$ ipython --no-banner

In [1]: import numpy as np

In [2]: from numpy import linalg as LA

In [3]: np.set_printoptions(precision=2, suppress=True, linewidth=100)

In [4]: arr = np.load("x.npy")

In [5]: arr
Out[5]: 
array([[ 6,  3, -1],
       [ 3,  6, -3],
       [-1, -3, 13]])

In [6]: # symmetric, so the eigenvalues are real

In [7]: low = LA.cholesky(arr)

In [8]: LA.eigvalsh(arr).min() > 0
Out[8]: np.True_

In [9]: np.diag(low) ** 2
Out[9]: array([ 6.  ,  4.5 , 11.44])

In [10]: low @ low.T
Out[10]: 
array([[ 6.,  3., -1.],
       [ 3.,  6., -3.],
       [-1., -3., 13.]])

In [11]: x = np.ones(3)

In [12]: for _ in range(5):
    ...:     x = arr @ x
    ...:     x /= LA.norm(x)
    ...:     print(round(x @ arr @ x, 2))
    ...: 
8.14
9.24
11.29
13.22
14.16

In [13]: np.round(LA.eigvalsh(arr)[-1], 2)
Out[13]: np.float64(14.6)

In [14]: x
Out[14]: array([-0.05, -0.25,  0.97])

In [15]: r0 = np.array([2, 1, 6])

In [16]: B = arr + np.outer(r0, np.eye(3)[0])

In [17]: B
Out[17]: 
array([[ 8.,  3., -1.],
       [ 4.,  6., -3.],
       [ 5., -3., 13.]])

In [18]: LA.matrix_rank(B - arr)
Out[18]: np.int64(1)

In [19]: evals, vecs = LA.eigh(arr)

In [20]: np.unique(evals.round(6) + 0, return_counts=True)[1]
Out[20]: array([1, 1, 1])

In [21]: print(evals)
[ 2.78  7.62 14.6 ]

In [22]: LA.eigvalsh(arr @ arr)
Out[22]: array([  7.71,  58.11, 213.18])

In [23]: (evals > 1e-8).sum(), (evals < -1e-8).sum()
Out[23]: (np.int64(3), np.int64(0))

In [24]: LA.svd(arr, compute_uv=False)
Out[24]: array([14.6 ,  7.62,  2.78])

In [25]: vecs @ np.diag(evals) @ vecs.T
Out[25]: 
array([[ 6.,  3., -1.],
       [ 3.,  6., -3.],
       [-1., -3., 13.]])

In [26]: np.round(vecs.T @ arr @ vecs, 2) + 0
Out[26]: 
array([[ 2.78,  0.  ,  0.  ],
       [ 0.  ,  7.62,  0.  ],
       [ 0.  ,  0.  , 14.6 ]])

In [27]: evals, vecs = LA.eig(arr)

In [28]: evals
Out[28]: array([ 2.78,  7.62, 14.6 ])

In [29]: print(round(np.prod(evals), 2))
309.0

In [30]: np.sort(LA.eigvals(LA.inv(arr)))
Out[30]: array([0.07, 0.13, 0.36])

In [31]: data = np.load("arr.npy")

In [32]: data
Out[32]: 
array([[ 2,  1, -2],
       [-2,  0, -2],
       [-2,  2,  2],
       [-2,  2,  2]])

In [33]: # rows 2 and 3 are equal

In [34]: P = data @ LA.solve(data.T @ data, data.T)

In [35]: print(LA.eigvalsh(P))
[0. 1. 1. 1.]

In [36]: np.trace(P)
Out[36]: np.float64(3.0)

In [37]: LA.matrix_rank(np.eye(4) - P)
Out[37]: np.int64(1)

In [38]: np.allclose(P @ P, P)
Out[38]: True

In [39]: W0, _ = LA.qr(np.array([[-0.9, 0.5, 2.1], [-2.1, -0.6, -0.6], [0.8, 1.3, -0.3]]))

In [40]: W0
Out[40]: 
array([[-0.37,  0.6 , -0.71],
       [-0.87,  0.05,  0.5 ],
       [ 0.33,  0.8 ,  0.5 ]])

In [41]: B = np.array([[1, 1], [2, 0]])

In [42]: basis = np.kron(B, W0)

In [43]: basis.shape
Out[43]: (6, 6)

In [44]: LA.matrix_rank(basis)
Out[44]: np.int64(6)

In [45]: x = np.array([2, 5, 0])

In [46]: LA.norm(W0 @ x) <= LA.norm(W0, 2) * LA.norm(x) + 1e-9
Out[46]: np.True_

In [47]: (W0 * x).sum(axis=1)
Out[47]: array([ 2.25, -1.49,  4.66])

In [48]: rng = np.random.default_rng(19)

In [49]: labels = rng.permutation(3)

In [50]: print(labels)
[0 1 2]

In [51]: B = W0[labels][:, labels]

In [52]: round(np.trace(B), 2)
Out[52]: np.float64(0.18)

In [53]: print(np.diag(B))
[-0.37  0.05  0.5 ]

In [54]: print(B)
[[-0.37  0.6  -0.71]
 [-0.87  0.05  0.5 ]
 [ 0.33  0.8   0.5 ]]

In [55]: feats = np.load("data.npy")

In [56]: feats
Out[56]: 
array([[ 1, -1,  1],
       [ 1,  0,  0],
       [ 1,  1,  1],
       [ 1,  2,  4]])

In [57]: C2 = feats.T @ feats

In [58]: np.diag(C2)
Out[58]: array([ 4,  6, 18])

In [59]: (feats @ feats.T).shape
Out[59]: (4, 4)

In [60]: C2
Out[60]: 
array([[ 4,  2,  6],
       [ 2,  6,  8],
       [ 6,  8, 18]])

In [61]: print(LA.svd(feats, compute_uv=False) ** 2)
[23.97  2.87  1.16]

In [62]: LA.eigvalsh(C2)[::-1]
Out[62]: array([23.97,  2.87,  1.16])

In [63]: m1 = np.loadtxt("dump.csv", delimiter=",")

In [64]: m1
Out[64]: 
array([[-0.1, -0.6,  0.3,  2. ],
       [ 1.9, -0.1, -1.3,  0.6],
       [ 0. ,  0.3,  0.3,  1.6],
       [ 0. ,  0.7,  1. ,  1.7],
       [-0.2, -1.3, -0.2, -0.4],
       [ 0.4, -0.5, -1.1,  0.4],
       [ 0.1,  0.2, -1.6,  0. ],
       [-2.5, -0.5,  3. , -3. ],
       [ 0.3,  0.4,  0.7,  0. ],
       [ 0.7,  0.6, -0.2, -0.7],
       [-0.3,  0.1,  1.1,  0.4]])

In [65]: Xs = m1 - m1.mean(axis=0)

In [66]: Uu, sigma, Vt = LA.svd(Xs, full_matrices=False)

In [67]: print(np.abs(Vt[-1]))
[0.71 0.53 0.47 0.07]

In [68]: LA.matrix_rank(Xs)
Out[68]: np.int64(4)

In [69]: np.round(Xs.mean(axis=0), 2) + 0
Out[69]: array([0., 0., 0., 0.])

In [70]: Vt[0] * np.sign(Vt[0, np.abs(Vt[0]).argmax()])
Out[70]: array([-0.51, -0.07,  0.61, -0.61])

In [71]: print(np.searchsorted(np.cumsum(sigma ** 2) / (sigma ** 2).sum(), 0.9) + 1)
3

In [72]: np.abs(Uu[:, 0]).argmax()
Out[72]: np.int64(7)

In [73]: np.abs(Vt[0]).argmax()
Out[73]: np.int64(2)

In [74]: basis = m1[[4, 3]].astype(float)

In [75]: for _ in range(6):
    ...:     labels = LA.norm(m1[:, None] - basis, axis=-1).argmin(axis=1)
    ...:     basis = np.array([m1[labels == j].mean(axis=0) for j in range(2)])
    ...: 

In [76]: print(labels)
[1 0 1 1 0 0 0 0 1 0 1]

In [77]: print(np.bincount(labels))
[6 5]

In [78]: np.abs(basis[1] - basis[0]).argmax()
Out[78]: np.int64(3)

In [79]: basis[1] - basis[0]
Out[79]: array([-0.09,  0.45,  0.91,  1.66])

In [80]: Xs = (m1 - m1.mean(axis=0)) / m1.std(axis=0)

In [81]: Xs.std(axis=0)
Out[81]: array([1., 1., 1., 1.])

In [82]: beta = LA.lstsq(np.delete(Xs, 3, axis=1), Xs[:, 3])[0]

In [83]: print(round(float(1 - np.var(Xs[:, 3] - np.delete(Xs, 3, axis=1) @ beta)), 2))
0.32

In [84]: beta
Out[84]: array([0.6 , 0.07, 0.08])

In [85]: print(np.abs(beta).argmax())
0

In [86]: x = np.array([2, -1, 1, 3])

In [87]: rhs = m1 @ x

In [88]: np.round(LA.pinv(m1) @ m1, 2) + 0
Out[88]: 
array([[1., 0., 0., 0.],
       [0., 1., 0., 0.],
       [0., 0., 1., 0.],
       [0., 0., 0., 1.]])

In [89]: print(LA.solve(m1.T @ m1, m1.T @ rhs))
[ 2. -1.  1.  3.]

In [90]: rhs = rhs + 0.05 * rng.normal(size=11)

In [91]: rhs
Out[91]: array([  6.75,   4.42,   4.77,   5.43,  -0.57,   1.43,  -1.63, -10.47,   0.92,  -1.54,   1.63])

In [92]: beta, *_ = LA.lstsq(m1, rhs)

In [93]: beta
Out[93]: array([ 2.01, -1.  ,  1.02,  3.01])

In [94]: round(float(LA.norm(rhs - m1 @ beta)), 2)
Out[94]: 0.11

In [95]: beta.round()
Out[95]: array([ 2., -1.,  1.,  3.])

In [96]: [round(float(LA.norm(LA.solve(m1.T @ m1 + lam * np.eye(4), m1.T @ rhs))), 2) for lam in (0, 1, 10, 100)]
Out[96]: [3.89, 3.35, 2.16, 0.61]

In [97]: K = np.loadtxt("block8.csv", delimiter=",")

In [98]: print(K)
[[ 4. -6. -6.]
 [ 2. -3. -3.]
 [ 4. -6. -6.]
 [ 0.  0.  0.]
 [ 0.  0.  0.]]

In [99]: # column 2 repeats column 1

In [100]: r = LA.matrix_rank(K)

In [101]: r
Out[101]: np.int64(1)

In [102]: N = LA.svd(K)[2][r:].T

In [103]: np.round(K @ N, 2) + 0
Out[103]: 
array([[0., 0.],
       [0., 0.],
       [0., 0.],
       [0., 0.],
       [0., 0.]])

In [104]: np.allclose(K @ N, 0)
Out[104]: True

In [105]: LA.matrix_rank(K.T @ K), LA.matrix_rank(K @ K.T)
Out[105]: (np.int64(1), np.int64(1))

In [106]: N.shape
Out[106]: (3, 2)

In [107]: [int(LA.matrix_rank(K[:, :j + 1])) for j in range(3)]
Out[107]: [1, 1, 1]

In [108]: [int(LA.matrix_rank(K[:i])) for i in range(1, len(K) + 1)]
Out[108]: [1, 1, 1, 1, 1]

In [109]: J = np.load("m.npy")

In [110]: J
Out[110]: 
array([[  1,   1,  -3,  -2],
       [  4,  -2,  -5,  -1],
       [  1,  -4,  -7,  -3],
       [ -1,  -5, -10,  -1],
       [ -4,  -2, -10,  -1],
       [ -3,   1, -11,  -2],
       [ -2,   4, -10,  -1],
       [  1,   1,  -9,  -2],
       [ -1,   0, -10,  -4],
       [ -4,   0, -13,  -7],
       [ -7,  -3, -12,  -8],
       [ -5,   0, -10, -11],
       [ -5,   3, -10, -13],
       [ -2,   2, -13, -12],
       [ -4,   5, -13,  -9],
       [ -2,   3, -14,  -7],
       [ -4,   6, -12,  -9],
       [ -3,   8,  -9, -12],
       [ -5,   5,  -7, -14],
       [ -7,   5, -10, -14],
       [ -7,   6,  -9, -13],
       [ -4,   8,  -7, -11],
       [ -6,  11,  -8, -12],
       [ -5,  10, -10, -14],
       [ -4,  12, -13, -14],
       [ -2,  13, -12, -16],
       [ -4,  11, -12, -16]])

In [111]: labels = J[:, 0] > np.median(J[:, 0])

In [112]: r0 = J[labels].mean(axis=0) - J[~labels].mean(axis=0)

In [113]: ((J - J.mean(axis=0)) @ r0 > 0).astype(int)
Out[113]: array([1, 1, 1, 1, 1, 1, 1, 1, 1, 1, 1, 0, 0, 0, 0, 1, 0, 0, 0, 0, 0, 0, 0, 0, 0, 0, 0])

In [114]: q, Rm = LA.qr(J)

In [115]: print(q.shape, Rm.shape)
(27, 4) (4, 4)

In [116]: np.allclose(Rm.T @ Rm, J.T @ J)
Out[116]: True

In [117]: print(np.round(q.T @ q, 2) + 0)
[[1. 0. 0. 0.]
 [0. 1. 0. 0.]
 [0. 0. 1. 0.]
 [0. 0. 0. 1.]]

In [118]: print(np.round(np.trace(q @ q.T), 2))
4.0

In [119]: C2 = np.cov(J, rowvar=False)

In [120]: print(round(np.corrcoef(J[:, 0], J[:, 2])[0, 1], 2))
0.39

In [121]: np.corrcoef(J.T)
Out[121]: 
array([[ 1.  , -0.39,  0.39,  0.65],
       [-0.39,  1.  , -0.19, -0.77],
       [ 0.39, -0.19,  1.  ,  0.3 ],
       [ 0.65, -0.77,  0.3 ,  1.  ]])

In [122]: np.median(J, axis=0)
Out[122]: array([ -4.,   3., -10.,  -9.])

In [123]: np.polyfit(J[:, 0], J[:, 2], 1)
Out[123]: array([ 0.38, -8.77])

In [124]: np.argsort(-J.std(axis=0).round(6), kind="stable")
Out[124]: array([3, 1, 0, 2])

In [125]: print(C2)
[[  7.26  -5.38   2.77   9.25]
 [ -5.38  25.62  -2.56 -20.55]
 [  2.77  -2.56   6.81   4.17]
 [  9.25 -20.55   4.17  28.11]]

In [126]: ang = np.radians(60)

In [127]: Rm = np.eye(4)

In [128]: Rm[2, 2] = Rm[0, 0] = np.cos(ang)

In [129]: Rm[2, 0], Rm[0, 2] = -np.sin(ang), np.sin(ang)

In [130]: Rm
Out[130]: 
array([[ 0.5 ,  0.  ,  0.87,  0.  ],
       [ 0.  ,  1.  ,  0.  ,  0.  ],
       [-0.87,  0.  ,  0.5 ,  0.  ],
       [ 0.  ,  0.  ,  0.  ,  1.  ]])

In [131]: B = J @ Rm.T

In [132]: np.abs(B - J).max(axis=0)
Out[132]: array([11.12,  0.  , 12.06,  0.  ])

In [133]: np.allclose(J @ J.T, B @ B.T)
Out[133]: True

In [134]: np.allclose(LA.norm(J, axis=1), LA.norm(B, axis=1))
Out[134]: True

In [135]: round(LA.det(Rm), 2), np.trace(Rm)
Out[135]: (np.float64(1.0), np.float64(3.0))

In [136]: mat = np.load("test16.npy")

In [137]: mat
Out[137]: 
array([[-0.51,  0.21,  0.9 ],
       [ 0.51, -0.21, -0.9 ],
       [-0.66,  0.29,  0.97],
       [-0.88,  0.47,  1.  ],
       [-0.56,  0.24,  0.93],
       [ 0.88, -0.47, -1.  ],
       [-0.51,  0.21,  0.9 ],
       [ 0.78, -0.37, -0.99],
       [ 0.31, -0.12, -0.69],
       [-0.51,  0.21,  0.9 ],
       [ 0.89, -0.49, -1.  ],
       [-0.56,  0.24,  0.93],
       [ 0.24, -0.09, -0.56],
       [ 0.45, -0.18, -0.85],
       [-0.51,  0.21,  0.9 ]])

In [138]: C2 = np.cov(mat, rowvar=False)

In [139]: np.round(LA.eigvalsh(C2)[::-1], 2) + 0
Out[139]: array([1.34, 0.02, 0.  ])

In [140]: C2
Out[140]: 
array([[ 0.4 , -0.19, -0.58],
       [-0.19,  0.09,  0.27],
       [-0.58,  0.27,  0.86]])

In [141]: np.corrcoef(mat.T)
Out[141]: 
array([[ 1.  , -0.99, -0.98],
       [-0.99,  1.  ,  0.95],
       [-0.98,  0.95,  1.  ]])

In [142]: Uu, sigma, Vt = LA.svd(mat)

In [143]: print(np.argmax(sigma[:-1] / (sigma[1:] + 1e-6)) + 1)
2

In [144]: B = Uu[:, :2] @ np.diag(sigma[:2]) @ Vt[:2]

In [145]: B
Out[145]: 
array([[-0.51,  0.21,  0.9 ],
       [ 0.51, -0.21, -0.9 ],
       [-0.65,  0.3 ,  0.97],
       [-0.88,  0.47,  1.  ],
       [-0.56,  0.24,  0.93],
       [ 0.88, -0.47, -1.  ],
       [-0.51,  0.21,  0.9 ],
       [ 0.77, -0.38, -0.99],
       [ 0.32, -0.11, -0.69],
       [-0.51,  0.21,  0.9 ],
       [ 0.9 , -0.48, -1.  ],
       [-0.56,  0.24,  0.93],
       [ 0.25, -0.08, -0.56],
       [ 0.45, -0.18, -0.85],
       [-0.51,  0.21,  0.9 ]])

In [146]: LA.matrix_rank(mat, rtol=0.05)
Out[146]: np.int64(2)

In [147]: print(round(LA.norm(mat - B) / LA.norm(mat), 2))
0.01

In [148]: print(LA.matrix_rank(B))
2

In [149]: basis = B[[4, 7]].astype(float)

In [150]: for _ in range(5):
     ...:     labels = LA.norm(B[:, None] - basis, axis=-1).argmin(axis=1)
     ...:     basis = np.array([B[labels == j].mean(axis=0) for j in range(2)])
     ...: 

In [151]: labels
Out[151]: array([0, 1, 0, 0, 0, 1, 0, 1, 1, 0, 1, 0, 1, 1, 0])

In [152]: basis
Out[152]: 
array([[-0.59,  0.26,  0.93],
       [ 0.58, -0.27, -0.86]])

In [153]: print(np.abs(basis[1] - basis[0]).argmax())
2
